>>> import numpy as np
>>> np.set_printoptions(suppress=True, linewidth=140)
>>> tidy = lambda a: np.round(a, 2) + 0
>>> mat = np.load("sample2.npy")
>>> print(mat)
[[  5.09   3.73   0.27   4.64 -13.73 -10.73  -2.45   1.09 -11.45   2.46 -11.73  -1.09  -2.91  -8.09   3.45]
 [  4.09   3.74   1.77   3.14 -13.74 -10.74  -5.45   1.09 -14.45   0.45 -11.74  -1.09  -2.91  -7.09   6.45]
 [  2.34  -3.6    1.95   0.51  -6.4   -3.4   -3.37   3.53 -12.37   4.29  -4.4   -3.53  -0.47  -5.34   4.37]
 [  5.46  -0.02  -1.53   5.19  -9.98  -6.98   2.4    2.34  -6.6    6.94  -7.98  -2.34  -1.66  -8.46  -1.4 ]
 [ -0.83 -11.76   3.99  -4.24   1.76   4.76  -4.72   6.25 -13.72   6.11   3.76  -6.25   2.25  -2.17   5.72]
 [  2.98  -6.9   -0.11   1.47  -3.1   -0.1    1.84   4.63  -7.16   8.86  -1.1   -4.63   0.63  -5.98  -0.84]
 [  1.73  -0.27   3.99  -0.41  -9.73  -6.73  -8.55   2.42 -17.55  -0.27  -7.73  -2.42  -1.58  -4.73   9.55]
 [  5.43  -2.43  -2.28   5.14  -7.57  -4.57   4.7    3.14  -4.3    9.28  -5.57  -3.14  -0.86  -8.43  -3.7 ]
 [  6.8    3.48  -2.37   7.2  -13.48 -10.48   2.92   1.17  -6.08   6.12 -11.48  -1.17  -2.83  -9.8   -1.92]
 [  3.14  -1.08   1.6    1.71  -8.92  -5.92  -3.51   2.69 -12.51   3.35  -6.92  -2.69  -1.31  -6.14   4.51]
 [  7.16   4.87  -2.46   7.75 -14.87 -11.87   2.62   0.71  -6.38   5.46 -12.87  -0.71  -3.29 -10.16  -1.62]
 [  3.94  -4.72  -0.82   2.91  -5.28  -2.28   2.55   3.91  -6.45   8.61  -3.28  -3.91  -0.09  -6.94  -1.55]
 [  5.61   3.27  -0.66   5.42 -13.27 -10.27  -0.43   1.24  -9.43   3.96 -11.27  -1.24  -2.76  -8.61   1.43]
 [  3.94   2.75   1.67   2.92 -12.75  -9.75  -4.92   1.42 -13.92   1.13 -10.75  -1.42  -2.58  -6.94   5.92]
 [  2.64  -4.01   1.36   0.97  -5.99  -2.99  -2.06   3.67 -11.06   5.3   -3.99  -3.67  -0.33  -5.64   3.06]
 [  8.9   11.09  -2.99  10.35 -21.09 -18.09   1.62  -1.36  -7.38   2.72 -19.09   1.36  -5.36 -11.9   -0.62]
 [  1.84  -8.07   1.22  -0.24  -1.93   1.07  -0.42   5.02  -9.42   7.75   0.07  -5.02   1.02  -4.84   1.42]
 [  2.58  -1.4    2.33   0.87  -8.6   -5.6   -4.85   2.8  -13.85   2.56  -6.6   -2.8   -1.2   -5.58   5.85]
 [  5.44   0.78  -1.24   5.16 -10.78  -7.78   1.54   2.07  -7.46   6.1   -8.78  -2.07  -1.93  -8.44  -0.54]
 [  1.32  -5.02   3.02  -1.03  -4.98  -1.98  -5.03   4.01 -14.03   3.66  -2.98  -4.01   0.01  -4.32   6.03]
 [  5.39  -3.31  -2.51   5.08  -6.69  -3.69   5.46   3.44  -3.54  10.08  -4.69  -3.44  -0.56  -8.39  -4.46]
 [  4.47   0.13   0.01   3.7  -10.13  -7.13  -0.74   2.29  -9.74   4.8   -8.13  -2.29  -1.71  -7.47   1.74]
 [  3.04   1.95   2.76   1.55 -11.95  -8.95  -6.84   1.68 -15.84   0.12  -9.95  -1.68  -2.32  -6.04   7.84]
 [  5.29   4.02   0.07   4.93 -14.02 -11.02  -2.15   0.99 -11.15   2.56 -12.02  -0.99  -3.01  -8.29   3.15]
 [  3.73  -1.82   0.46   2.6   -8.18  -5.18  -0.99   2.94  -9.99   5.28  -6.18  -2.94  -1.06  -6.73   1.99]
 [  6.84   5.17  -1.86   7.26 -15.17 -12.17   1.34   0.61  -7.66   4.5  -13.17  -0.61  -3.39  -9.84  -0.34]
 [  3.31  -7.81  -0.9    1.96  -2.19   0.81   3.74   4.94  -5.26  10.43  -0.19  -4.94   0.94  -6.31  -2.74]
 [  4.2  -10.09  -2.99   3.3    0.09   3.09   8.68   5.7   -0.32  14.49   2.09  -5.7    1.7   -7.2   -7.68]
 [  3.41  -0.92   1.24   2.12  -9.08  -6.08  -2.84   2.64 -11.84   3.74  -7.08  -2.64  -1.36  -6.41   3.84]
 [  6.53   4.05  -1.78   6.8  -14.05 -11.05   1.54   0.98  -7.46   5.01 -12.05  -0.98  -3.02  -9.53  -0.54]]
>>> rk = np.linalg.matrix_rank(mat)
>>> print(rk)
8
>>> null = np.linalg.svd(mat)[2][rk:].T
>>> print([int(np.linalg.matrix_rank(np.delete(mat, i, axis=0))) for i in range(30)])
[8, 8, 8, 8, 8, 8, 8, 8, 8, 8, 8, 8, 8, 8, 8, 8, 8, 8, 8, 8, 8, 8, 8, 8, 8, 8, 8, 8, 8, 8]
>>> G = np.cov(mat, rowvar=False)
>>> print(np.argwhere(np.triu(np.abs(np.corrcoef(mat.T)) > 0.8, 1)))
[[ 0  2]
 [ 0  3]
 [ 0 13]
 [ 1  4]
 [ 1  5]
 [ 1  7]
 [ 1 10]
 [ 1 11]
 [ 1 12]
 [ 2  3]
 [ 2  6]
 [ 2  8]
 [ 2 13]
 [ 2 14]
 [ 3 13]
 [ 4  5]
 [ 4  7]
 [ 4 10]
 [ 4 11]
 [ 4 12]
 [ 5  7]
 [ 5 10]
 [ 5 11]
 [ 5 12]
 [ 6  8]
 [ 6  9]
 [ 6 14]
 [ 7 10]
 [ 7 11]
 [ 7 12]
 [ 8  9]
 [ 8 14]
 [ 9 14]
 [10 11]
 [10 12]
 [11 12]]
>>> print(np.corrcoef(mat[:, 12], mat[:, 7])[0, 1])
1.0
>>> print(tidy(np.median(mat, axis=0)))
[ 4.01 -0.6   0.04  3.03 -9.41 -6.4  -0.58  2.53 -9.59  4.9  -7.4  -2.53 -1.47 -7.02  1.58]
>>> print(G.shape)
(15, 15)
>>> Uu, sig, Vh = np.linalg.svd(mat)
>>> print(np.argmax(sig[:-1] / (sig[1:] + 1e-6)) + 1)
8
>>> print(tidy(sig))
[115.14  48.22  43.3    0.03   0.02   0.02   0.01   0.01   0.     0.     0.     0.     0.     0.     0.  ]
>>> B = Uu[:, :8] @ np.diag(sig[:8]) @ Vh[:8]
>>> print(np.linalg.matrix_rank(B))
8
>>> print(tidy(np.linalg.norm(mat - B) / np.linalg.norm(mat)))
0.0
>>> print(np.linalg.matrix_rank(mat, rtol=0.05))
3
>>> print(tidy(np.linalg.norm(mat - B, 2)), tidy(sig[8]))
0.0 0.0
>>> print(tidy(np.abs(mat - B).max()))
0.0
>>> print(tidy(np.linalg.norm(mat, 2) / np.linalg.norm(mat)))
0.87
>>> print(np.argsort(-np.linalg.norm(mat, axis=0).round(6), kind="stable")[:3])
[ 4  8 10]
>>> print(np.linalg.matrix_rank(mat, rtol=0.1))
3
>>> print([round(float(x), 2) for x in np.linalg.svd(mat, compute_uv=False)[:3]])
[115.14, 48.22, 43.3]
>>> print(np.linalg.cond(mat) > 100)
True
>>> Uu, sig, Vh = np.linalg.svd(mat)
>>> V = Vh[:(sig > 1e-8).sum()]
>>> rng = np.random.default_rng(311)
>>> x = mat[19] + 2 * mat[26] + rng.integers(2) * np.eye(15)[12]
>>> print(tidy(x))
[  7.94 -20.64   1.22   2.89  -9.36  -0.36   2.45  13.89 -24.55  24.52  -3.36 -13.89   1.89 -16.94   0.55]
>>> print(tidy(np.diag(V.T @ V)))
[0.52 0.57 1.   1.   0.37 0.25 0.43 0.35 0.6  1.   0.28 0.35 0.39 0.52 0.38]
>>> print(np.allclose(V.T @ V @ x, x))
True
>>> print(np.linalg.matrix_rank(np.vstack([mat, x])))
8
>>> A = np.loadtxt("m.csv", delimiter=",")
>>> print(A)
[[0. 0. 0. 0. 1. 0. 0. 0. 0. 1. 0.]
 [0. 0. 1. 1. 0. 0. 0. 0. 0. 0. 0.]
 [0. 1. 0. 0. 0. 0. 1. 0. 0. 0. 0.]
 [0. 1. 0. 0. 0. 0. 1. 0. 0. 1. 0.]
 [1. 0. 0. 0. 0. 1. 1. 0. 0. 0. 0.]
 [0. 0. 0. 0. 1. 0. 1. 0. 1. 0. 0.]
 [0. 0. 1. 1. 1. 1. 0. 1. 1. 0. 0.]
 [0. 0. 0. 0. 0. 0. 1. 0. 0. 0. 0.]
 [0. 0. 0. 0. 0. 1. 1. 0. 0. 1. 1.]
 [1. 0. 0. 1. 0. 0. 0. 0. 1. 0. 0.]
 [0. 0. 0. 0. 0. 0. 0. 0. 1. 0. 0.]]
>>> Uu, sig, Vh = np.linalg.svd(A)
>>> V = Vh[:(sig > 1e-8).sum()]
>>> x = A[7] + -2 * A[9] + rng.integers(2) * np.eye(11)[9]
>>> print(x)
[-2.  0.  0. -2.  0.  0.  1.  0. -2.  0.  0.]
>>> print(tidy(np.linalg.norm(x - V.T @ V @ x)))
0.0
>>> print(np.linalg.matrix_rank(np.vstack([A, x])))
10
>>> print(A @ A)
[[2. 0. 0. 1. 0. 1. 1. 0. 1. 0. 0.]
 [0. 2. 0. 0. 0. 0. 2. 0. 0. 1. 0.]
 [0. 0. 2. 2. 1. 1. 0. 1. 1. 0. 0.]
 [1. 0. 2. 3. 1. 1. 0. 1. 2. 0. 0.]
 [0. 0. 1. 1. 3. 1. 1. 1. 2. 1. 0.]
 [1. 0. 1. 1. 1. 3. 2. 1. 1. 1. 1.]
 [1. 2. 0. 0. 1. 2. 6. 0. 1. 2. 1.]
 [0. 0. 1. 1. 1. 1. 0. 1. 1. 0. 0.]
 [1. 0. 1. 2. 2. 1. 1. 1. 4. 0. 0.]
 [0. 1. 0. 0. 1. 1. 2. 0. 0. 3. 1.]
 [0. 0. 0. 0. 0. 1. 1. 0. 0. 1. 1.]]
>>> print(A.sum(axis=0))
[2. 2. 2. 3. 3. 3. 6. 1. 4. 3. 1.]
>>> print(np.trace(A @ A @ A) // 6)
2.0
>>> low = np.diag(A.sum(axis=1)) - A
>>> print(np.linalg.matrix_rank(low))
10
>>> print((np.linalg.eigvalsh(low) < 1e-8).sum())
1
>>> print(tidy(np.linalg.eigvalsh(low)))
[0.   0.67 0.88 0.95 1.81 2.23 2.83 3.68 4.51 5.14 7.3 ]
>>> print(low)
[[ 2.  0.  0.  0. -1.  0.  0.  0.  0. -1.  0.]
 [ 0.  2. -1. -1.  0.  0.  0.  0.  0.  0.  0.]
 [ 0. -1.  2.  0.  0.  0. -1.  0.  0.  0.  0.]
 [ 0. -1.  0.  3.  0.  0. -1.  0.  0. -1.  0.]
 [-1.  0.  0.  0.  3. -1. -1.  0.  0.  0.  0.]
 [ 0.  0.  0.  0. -1.  3. -1.  0. -1.  0.  0.]
 [ 0.  0. -1. -1. -1. -1.  6. -1. -1.  0.  0.]
 [ 0.  0.  0.  0.  0.  0. -1.  1.  0.  0.  0.]
 [ 0.  0.  0.  0.  0. -1. -1.  0.  4. -1. -1.]
 [-1.  0.  0. -1.  0.  0.  0.  0. -1.  3.  0.]
 [ 0.  0.  0.  0.  0.  0.  0.  0. -1.  0.  1.]]
>>> print(round(np.linalg.det(low[1:, 1:])))
360
